$ python -q
>>> import numpy as np
>>> from numpy import linalg as LA
>>> np.set_printoptions(suppress=True, linewidth=120)
>>> def tidy(a):
...     return np.round(a, 2) + 0
... 
>>> m1 = np.tanh(np.array([[1.4, -2.0, -0.8],
...     [1.0, 0.2, -0.4],
...     [-1.5, 0.5, 1.0],
...     [-0.8, -1.2, -0.4],
...     [-0.9, -0.9, -1.1],
...     [-1.5, -1.6, -0.2],
...     [-1.8, -1.0, -0.7],
...     [-0.8, -0.3, 0.1],
...     [-0.8, -0.7, 0.4],
...     [-1.1, 0.4, -0.7],
...     [0.3, -1.6, 1.9],
...     [-0.5, 1.8, -1.7],
...     [-0.7, -0.5, 1.9],
...     [0.0, 0.2, 2.1],
...     [0.6, -0.4, 0.1],
...     [1.8, -0.6, 1.1],
...     [-0.4, -1.5, -0.2],
...     [1.5, -0.8, 0.1],
...     [0.1, -1.5, 0.3],
...     [0.0, 0.4, 0.4],
...     [0.4, 0.9, -0.4],
...     [-0.9, 0.8, 2.2],
...     [0.7, -0.8, 0.0],
...     [1.1, -0.1, -2.0]]) @ np.array([[0.7, -0.4, -0.5, 0.1, 0.9, -0.4],
...     [0.1, 0.6, -2.1, 0.5, -1.1, 0.9],
...     [0.7, -1.1, -0.3, -0.4, 0.4, -1.0]]))
>>> tidy(m1)
array([[ 0.22, -0.71,  1.  , -0.49,  1.  , -0.92],
       [ 0.41,  0.16, -0.66,  0.35,  0.48,  0.18],
       [-0.29, -0.2 , -0.54, -0.29, -0.91,  0.05],
       [-0.74,  0.04,  1.  , -0.48,  0.41, -0.35],
       [-0.9 ,  0.77,  0.99, -0.1 , -0.25,  0.57],
       [-0.87, -0.14,  1.  , -0.7 ,  0.32, -0.56],
       [-0.95,  0.71,  1.  , -0.38, -0.66,  0.48],
       [-0.48,  0.03,  0.76, -0.26, -0.34, -0.05],
       [-0.34, -0.49,  0.94, -0.53,  0.21, -0.61],
       [-0.84,  0.9 , -0.08,  0.35, -0.94,  0.91],
       [ 0.88, -1.  ,  0.99, -0.91,  0.99, -1.  ],
       [-0.88,  1.  , -1.  ,  0.91, -1.  ,  1.  ],
       [ 0.66, -0.97,  0.68, -0.79,  0.59, -0.97],
       [ 0.9 , -0.98, -0.78, -0.63,  0.55, -0.96],
       [ 0.42, -0.53,  0.47, -0.18,  0.77, -0.6 ],
       [ 0.96, -0.98,  0.03, -0.51,  0.99, -0.98],
       [-0.52, -0.48,  1.  , -0.61,  0.84, -0.76],
       [ 0.78, -0.83,  0.72, -0.28,  0.98, -0.89],
       [ 0.13, -0.85,  1.  , -0.7 ,  0.95, -0.93],
       [ 0.31, -0.2 , -0.74,  0.04, -0.27, -0.04],
       [ 0.09,  0.68, -0.96,  0.57, -0.66,  0.78],
       [ 0.76, -0.92, -0.96, -0.52, -0.67, -0.81],
       [ 0.39, -0.64,  0.87, -0.32,  0.91, -0.76],
       [-0.56,  0.94,  0.25,  0.7 ,  0.29,  0.9 ]])
>>> d = LA.norm(m1[:, None] - m1[None], axis=-1)
>>> print((d + 1e9 * np.eye(24)).round(6).argmin(axis=1))
[18 19 19  5  6  3  4  3 16 11 12  9 10 15 22 17  8 22  0  1 11 13  0  4]
>>> np.flatnonzero(d[7] < d.mean() / 2)
array([3, 7, 8])
>>> tidy(d[:5, :5])
array([[0.  , 2.39, 2.73, 1.46, 2.72],
       [2.39, 0.  , 1.72, 2.25, 2.4 ],
       [2.73, 1.72, 0.  , 2.13, 2.09],
       [1.46, 2.25, 2.13, 0.  , 1.41],
       [2.72, 2.4 , 2.09, 1.41, 0.  ]])
>>> np.unravel_index(d.round(6).argmax(), d.shape)
(np.int64(10), np.int64(11))
>>> d.shape
(24, 24)
>>> d.mean(axis=1).argmax()
np.int64(11)
>>> cov = np.cov(m1, rowvar=False)
>>> np.argsort(-m1.std(axis=0).round(6), kind="stable")
array([2, 4, 5, 1, 0, 3])
>>> F = np.loadtxt("mat.csv", delimiter=",")
>>> F
array([[1., 1., 1., 5., 5., 0., 3., 1., 4., 4., 4., 0., 4., 3., 0., 1.],
       [0., 5., 1., 1., 4., 3., 1., 1., 0., 0., 4., 0., 4., 3., 5., 0.],
       [0., 0., 0., 3., 1., 0., 4., 2., 3., 5., 3., 4., 3., 5., 5., 4.],
       [0., 0., 0., 1., 1., 4., 4., 5., 5., 0., 5., 2., 2., 2., 5., 4.],
       [0., 0., 0., 0., 3., 5., 3., 0., 3., 3., 0., 1., 2., 5., 2., 0.],
       [0., 0., 0., 0., 0., 2., 4., 5., 4., 5., 3., 1., 3., 4., 0., 5.],
       [0., 0., 0., 0., 0., 0., 4., 2., 4., 2., 0., 3., 2., 3., 5., 4.],
       [0., 0., 0., 0., 0., 0., 0., 3., 5., 2., 2., 3., 2., 5., 1., 2.],
       [0., 0., 0., 0., 0., 0., 0., 0., 4., 0., 5., 2., 1., 4., 5., 0.],
       [0., 0., 0., 0., 0., 0., 0., 0., 0., 3., 2., 3., 3., 2., 1., 1.],
       [0., 0., 0., 0., 0., 0., 0., 0., 0., 0., 0., 4., 4., 2., 3., 0.],
       [0., 0., 0., 0., 0., 0., 0., 0., 0., 0., 0., 5., 1., 3., 2., 4.],
       [0., 0., 0., 0., 0., 0., 0., 0., 0., 0., 0., 0., 0., 1., 3., 2.],
       [0., 0., 0., 0., 0., 0., 0., 0., 0., 0., 0., 0., 0., 2., 0., 3.],
       [0., 0., 0., 0., 0., 0., 0., 0., 0., 0., 0., 0., 0., 0., 3., 1.],
       [0., 0., 0., 0., 0., 0., 0., 0., 0., 0., 0., 0., 0., 0., 0., 1.]])
>>> r = LA.matrix_rank(F)
>>> r
np.int64(15)
>>> null = LA.svd(F)[2][r:].T
>>> [int(LA.matrix_rank(F[:, :j + 1])) for j in range(16)]
[1, 2, 2, 3, 4, 5, 6, 7, 8, 9, 10, 11, 12, 13, 14, 15]
>>> tidy(F @ null)
array([[0.],
       [0.],
       [0.],
       [0.],
       [0.],
       [0.],
       [0.],
       [0.],
       [0.],
       [0.],
       [0.],
       [0.],
       [0.],
       [0.],
       [0.],
       [0.]])
>>> np.allclose(F @ null, 0)
True
>>> np.allclose(F[:-1].T @ LA.lstsq(F[:-1].T, F[-1])[0], F[-1])
True
>>> tidy(np.trace(LA.pinv(F) @ F))
np.float64(15.0)
>>> print(np.unique(F.round(6), axis=0).shape)
(16, 16)
>>> E = np.load("test7.npy")
>>> tidy(E)
array([[ 0.52, -0.05,  0.22, -0.32, -0.99, -0.57,  0.39, -0.5 , -1.37],
       [ 0.39,  0.12,  0.74,  0.04, -0.79,  1.21,  0.54, -0.62,  0.71],
       [ 0.07,  0.07,  1.14, -0.11,  0.99,  0.59, -0.75, -0.31, -0.83],
       [ 0.46,  0.66, -1.31,  0.33,  0.41,  0.69, -0.03, -0.83, -0.43],
       [ 0.46,  1.21,  0.01, -1.42, -0.01, -0.09, -0.21,  0.42,  0.29],
       [-1.56,  0.16, -0.28, -0.46, -0.52,  0.78, -0.01,  0.21, -0.57],
       [-0.26,  1.29,  0.49,  1.01,  0.13, -0.23,  0.79,  0.5 , -0.27],
       [ 0.78, -0.24, -0.22,  0.4 , -0.46,  0.76, -0.45,  1.39, -0.44],
       [-0.2 ,  0.57,  0.11,  0.61, -0.85, -0.37, -1.46, -0.41,  0.29]])
>>> lab = m1[:, 1] > np.median(m1[:, 1])
>>> u = m1[lab].mean(axis=0) - m1[~lab].mean(axis=0)
>>> ((m1 - m1.mean(axis=0)) @ u > 0).astype(int)
array([0, 1, 1, 1, 1, 0, 1, 1, 0, 1, 0, 1, 0, 0, 0, 0, 0, 0, 0, 1, 1, 0, 0, 1])
>>> lab.astype(int)
array([0, 1, 1, 1, 1, 1, 1, 1, 0, 1, 0, 1, 0, 0, 0, 0, 0, 0, 0, 1, 1, 0, 0, 1])
>>> print(np.argsort(-np.abs(u).round(6), kind="stable"))
[1 5 4 0 3 2]
>>> print(tidy((((m1 - m1.mean(axis=0)) @ u > 0) == lab).mean()))
0.96
